$ python3 -q
>>> import numpy as np
>>> import numpy.linalg as la
>>> np.set_printoptions(precision=2, suppress=True, linewidth=120, legacy="1.25")
>>> data = np.load("sample5.npy")
>>> print(data)
[[ 0  4  1  0 -1  0]
 [-4  0  0 -1  2  6]
 [-1  0  0  2  0  3]
 [ 0  1 -2  0  6 -5]
 [ 1 -2  0 -6  0 -5]
 [ 0 -6 -3  5  5  0]]
>>> vec = np.array([0, 3, -2, -1, -3, -3])
>>> round(float(la.det(data)), 2)
16.0
>>> np.round(la.eigvals(data).real, 2) + 0
array([0., 0., 0., 0., 0., 0.])
>>> Q = la.solve(np.eye(6) - data, np.eye(6) + data)
>>> np.round(Q @ Q.T, 2) + 0
array([[1., 0., 0., 0., 0., 0.],
       [0., 1., 0., 0., 0., 0.],
       [0., 0., 1., 0., 0., 0.],
       [0., 0., 0., 1., 0., 0.],
       [0., 0., 0., 0., 1., 0.],
       [0., 0., 0., 0., 0., 1.]])
>>> print(np.round(la.det(Q), 2))
1.0
>>> r0 = np.array([1, 1])
>>> np.polyval(r0, data[2])
array([0, 1, 1, 3, 1, 4])
>>> np.array([np.convolve(row, r0, "same") for row in data])
array([[ 0,  4,  5,  1, -1, -1],
       [-4, -4,  0, -1,  1,  8],
       [-1, -1,  0,  2,  2,  3],
       [ 0,  1, -1, -2,  6,  1],
       [ 1, -1, -2, -6, -6, -5],
       [ 0, -6, -9,  2, 10,  5]])
>>> [round(float(x), 2) for x in la.svd(data, compute_uv=False)[:3]]
[11.07, 11.07, 5.96]
>>> round(la.norm(data, 2) / la.norm(data), 2)
0.62
>>> rng = np.random.default_rng(4801)
>>> A2 = data + rng.integers(-2, 3, (6, 4)) @ rng.integers(-2, 3, (4, 6))
>>> print(A2)
[[ 1  0  4 -4  2  2]
 [-3  8 -5  3 -4  6]
 [-1 -5  3 -2  4  5]
 [-1 -3  1 -2  8 -5]
 [ 2 -8  3 -8  7 -7]
 [ 4 -5 -4  7  8 -4]]
>>> print(np.abs(A2 - data).sum(axis=1))
[17 24 18 12 21 15]
>>> A2 - data
array([[ 1, -4,  3, -4,  3,  2],
       [ 1,  8, -5,  4, -6,  0],
       [ 0, -5,  3, -4,  4,  2],
       [-1, -4,  3, -2,  2,  0],
       [ 1, -6,  3, -2,  7, -2],
       [ 4,  1, -1,  2,  3, -4]])
